% ipython --no-banner

In [1]: import numpy as np

In [2]: import numpy.linalg as la

In [3]: np.set_printoptions(precision=3, suppress=True, linewidth=160)

In [4]: data = np.loadtxt("w.csv", delimiter=",")

In [5]: data
Out[5]: 
array([[-11.702, -27.684,  21.17 ,  -0.575,  -4.679, -18.56 ,   0.591, -13.884],
       [ 14.957, -46.785, -21.65 ,  -5.227, -15.073,  35.455, -11.716,  -6.816],
       [ 16.535, -44.829, -20.759,  -4.434, -19.362,  35.7  , -12.32 ,  -8.413],
       [-13.235, -27.777,  19.847,   0.246,  -3.46 , -21.195,  -0.065, -16.4  ],
       [ 16.76 , -42.81 , -21.039,  -5.618, -17.423,  35.897, -11.907,  -8.695],
       [ 15.758, -45.824, -21.702,  -4.199, -20.046,  37.129, -12.04 ,  -8.209],
       [-11.125, -26.675,  23.05 ,   1.766,  -6.441, -19.349,  -0.928, -16.46 ],
       [-13.474, -27.429,  23.182,   2.086,  -2.933, -20.799,  -0.315, -16.233],
       [-13.   , -30.059,  20.764,   0.265,  -4.32 , -18.912,   0.612, -15.903],
       [-12.882, -27.597,  20.729,  -0.832,  -5.056, -20.543,   1.006, -14.76 ],
       [  6.85 ,  13.102,  -3.95 ,  -3.87 , -46.195,  -4.746,  21.282,  34.774],
       [ 16.407, -43.959, -20.527,  -4.52 , -17.967,  35.139, -10.667,  -7.615],
       [  7.101,  14.592,  -4.466,  -4.57 , -43.351,  -6.734,  21.855,  31.567],
       [-12.097, -28.558,  21.775,   0.787,  -4.718, -20.474,  -1.04 , -14.361],
       [-12.013, -28.704,  21.918,   0.431,  -4.011, -20.565,  -0.291, -17.825],
       [-12.12 , -27.371,  23.39 ,   2.4  ,  -2.335, -19.559,  -0.861, -16.983],
       [  8.872,  13.811,  -4.037,  -4.343, -47.179,  -4.994,  22.522,  34.066],
       [-12.47 , -28.975,  22.096,  -0.839,  -4.608, -20.239,  -1.185, -16.965],
       [ 16.692, -43.516, -21.786,  -5.197, -17.064,  36.297, -13.106,  -8.778],
       [ 13.978, -44.515, -22.844,  -3.964, -20.292,  35.965, -11.164,  -8.161],
       [-11.087, -27.916,  21.209,   1.595,  -4.217, -19.184,   1.391, -16.112],
       [-12.593, -27.63 ,  20.934,  -0.995,  -4.761, -19.979,   0.765, -15.456],
       [ 16.332, -43.558, -20.934,  -2.904, -18.38 ,  34.309, -13.698,  -8.081],
       [-10.741, -27.305,  23.525,  -1.798,  -2.507, -21.244,   1.412, -15.07 ],
       [ 15.923, -43.52 , -23.44 ,  -5.44 , -19.002,  36.565, -12.67 ,  -9.372],
       [ 16.109, -45.128, -22.522,  -2.811, -17.314,  35.69 , -12.606,  -7.747],
       [  7.536,  15.112,  -5.891,  -6.516, -45.002,  -6.536,  22.303,  35.734],
       [-12.074, -27.841,  22.479,   2.355,  -4.396, -20.541,   1.291, -16.391],
       [-12.29 , -27.879,  20.371,   0.693,  -4.613, -18.849,  -1.003, -16.682],
       [-12.081, -29.374,  23.24 ,  -1.29 ,  -3.05 , -21.001,   0.054, -14.365],
       [  9.982,  14.028,  -4.274,  -3.3  , -45.664,  -6.281,  20.585,  35.829],
       [  7.957,  13.08 ,  -4.038,  -3.95 , -45.352,  -4.748,  21.86 ,  32.178],
       [-12.071, -29.414,  22.089,  -0.102,  -3.632, -19.448,  -0.16 , -16.014],
       [  8.029,  14.76 ,  -3.056,  -4.648, -45.695,  -6.184,  19.529,  35.538],
       [-10.629, -27.432,  22.269,  -0.209,  -5.408, -22.288,  -2.377, -17.373],
       [  8.645,  14.048,  -2.681,  -3.421, -45.695,  -5.553,  22.275,  33.241],
       [-11.296, -27.64 ,  22.597,  -0.717,  -4.365, -20.181,  -1.256, -16.318],
       [-11.411, -27.458,  21.795,   0.906,  -4.812, -17.215,   0.918, -16.321],
       [ 17.626, -43.614, -23.46 ,  -3.51 , -18.307,  36.572, -10.463,  -6.772],
       [ 15.056, -42.849, -22.139,  -4.462, -17.99 ,  35.363, -12.432, -10.071],
       [ 14.504, -44.463, -22.072,  -4.733, -19.012,  34.838, -12.742,  -7.352],
       [-11.772, -28.494,  20.969,  -0.885,  -3.49 , -17.677,   1.799, -15.11 ],
       [  9.753,  12.994,  -5.696,  -3.73 , -44.841,  -4.917,  21.129,  34.406]])

In [6]: Y = np.c_[data[:, :6] @ np.array([[4, 4, 1, 0, 4, 0],
   ...:     [1, 5, 1, 3, 2, 3],
   ...:     [4, 2, 4, 0, 0, 5],
   ...:     [2, 5, 4, 0, 5, 4],
   ...:     [5, 5, 3, 2, 0, 3],
   ...:     [3, 5, 1, 5, 4, 1]]), np.array([2, 0, 2, 2, 3, 0, 2, 3, 0, 0, 1, 1, 3, 1, 3, 1, 3, 1, 3, 1, 2, 1, 2, 3, 0, 1, 0, 0, 2, 2, 2, 2, 0, 0, 0, 1, 2, 0, 1, 3, 3, 2, 3])]

In [7]: Y
Out[7]: 
array([[ -70.037, -261.958,   10.397, -185.21 , -179.291,  -12.099,    2.   ],
       [ -53.011, -141.622, -149.1  ,    6.774,   81.943, -279.277,    0.   ],
       [ -60.303, -140.003, -151.452,    5.289,   97.112, -278.404,    2.   ],
       [ -81.722, -274.176,    7.785, -196.226, -192.044,  -14.687,    2.   ],
       [ -50.586, -124.808, -149.05 ,   16.209,   96.918, -272.469,    3.   ],
       [ -66.841, -145.072, -156.679,    8.081,   98.905, -285.787,    0.   ],
       [ -65.695, -251.895,   22.792, -189.652, -166.416,    3.617,    2.   ],
       [ -61.487, -252.907,   30.571, -192.148, -181.52 ,   12.369,    3.   ],
       [ -76.809, -275.602,    9.185, -193.377, -186.441,  -17.169,    0.   ],
       [ -84.782, -280.21 ,    3.398, -195.618, -193.054,  -18.185,    0.   ],
       [-228.251, -189.045, -154.659,  -76.814,   15.27 , -139.255,    1.   ],
       [ -53.897, -131.961, -146.502,    7.884,   95.666, -271.354,    1.   ],
       [-220.965, -180.843, -151.238,  -76.596,    7.802, -133.621,    3.   ],
       [ -73.284, -269.653,   14.965, -197.48 , -183.465,   -8.279,    1.   ],
       [ -69.972, -268.461,   16.081, -196.959, -185.565,   -7.396,    3.   ],
       [ -47.843, -236.025,   37.105, -184.578, -169.458,   17.873,    1.   ],
       [-226.412, -186.111, -157.368,  -77.895,   21.419, -142.655,    3.   ],
       [ -75.906, -278.993,    9.52 , -197.336, -192.981,  -13.864,    1.   ],
       [ -50.715, -124.204, -149.651,   16.809,   98.939, -275.161,    3.   ],
       [ -81.472, -153.806, -162.68 ,    5.696,   90.922, -288.532,    1.   ],
       [ -62.875, -250.54 ,   20.378, -188.102, -168.941,   -3.158,    2.   ],
       [ -79.998, -275.329,    5.271, -192.307, -190.523,  -16.462,    1.   ],
       [ -56.747, -129.205, -143.409,    4.111,  100.928, -267.791,    2.   ],
       [ -56.032, -260.184,   20.097, -193.149, -191.54 ,   -0.247,    3.   ],
       [ -69.783, -140.173, -163.558,   14.261,   95.712, -289.961,    0.   ],
       [ -55.902, -128.423, -146.603,    8.438,  102.885, -275.49 ,    1.   ],
       [-235.958, -196.348, -168.522,  -77.348,    1.644, -151.725,    0.   ],
       [ -65.114, -255.453,   25.692, -195.02 , -174.367,    4.563,    0.   ],
       [ -73.781, -261.658,   11.399, -187.108, -176.849,  -11.698,    2.   ],
       [ -65.571, -275.419,   16.194, -199.227, -197.526,   -7.233,    2.   ],
       [-216.903, -174.705, -149.559,  -80.649,   26.36 , -135.759,    2.   ],
       [-220.148, -181.098, -151.719,  -75.204,   19.246, -137.554,    2.   ],
       [ -66.05 , -267.086,   16.119, -192.746, -185.414,   -8.549,    0.   ],
       [-221.671, -182.831, -151.296,  -78.03 ,   13.66 , -132.861,    0.   ],
       [ -75.194, -274.663,   11.667, -204.552, -187.577,  -10.299,    0.   ],
       [-214.072, -173.887, -144.353,  -77.011,   23.359, -127.583,    1.   ],
       [ -66.238, -264.505,   15.308, -192.555, -184.773,   -6.079,    2.   ],
       [ -59.815, -244.949,   20.284, -178.073, -164.89 ,   -1.426,    0.   ],
       [ -55.789, -120.711, -152.217,   15.404,  112.014, -280.531,    1.   ],
       [ -63.966, -133.744, -152.804,   12.288,   93.668, -275.697,    3.   ],
       [ -74.747, -152.978, -159.377,    2.777,   84.777, -284.879,    3.   ],
       [ -63.957, -257.88 ,   11.923, -180.847, -179.209,  -12.324,    2.   ],
       [-217.194, -174.85 , -154.397,  -75.285,   26.682, -143.858,    3.   ]])

In [8]: la.matrix_rank(Y)
Out[8]: np.int64(7)

In [9]: np.round(la.lstsq(data, Y[:, 0])[0], 3) + 0
Out[9]: array([4., 1., 4., 2., 5., 3., 0., 0.])
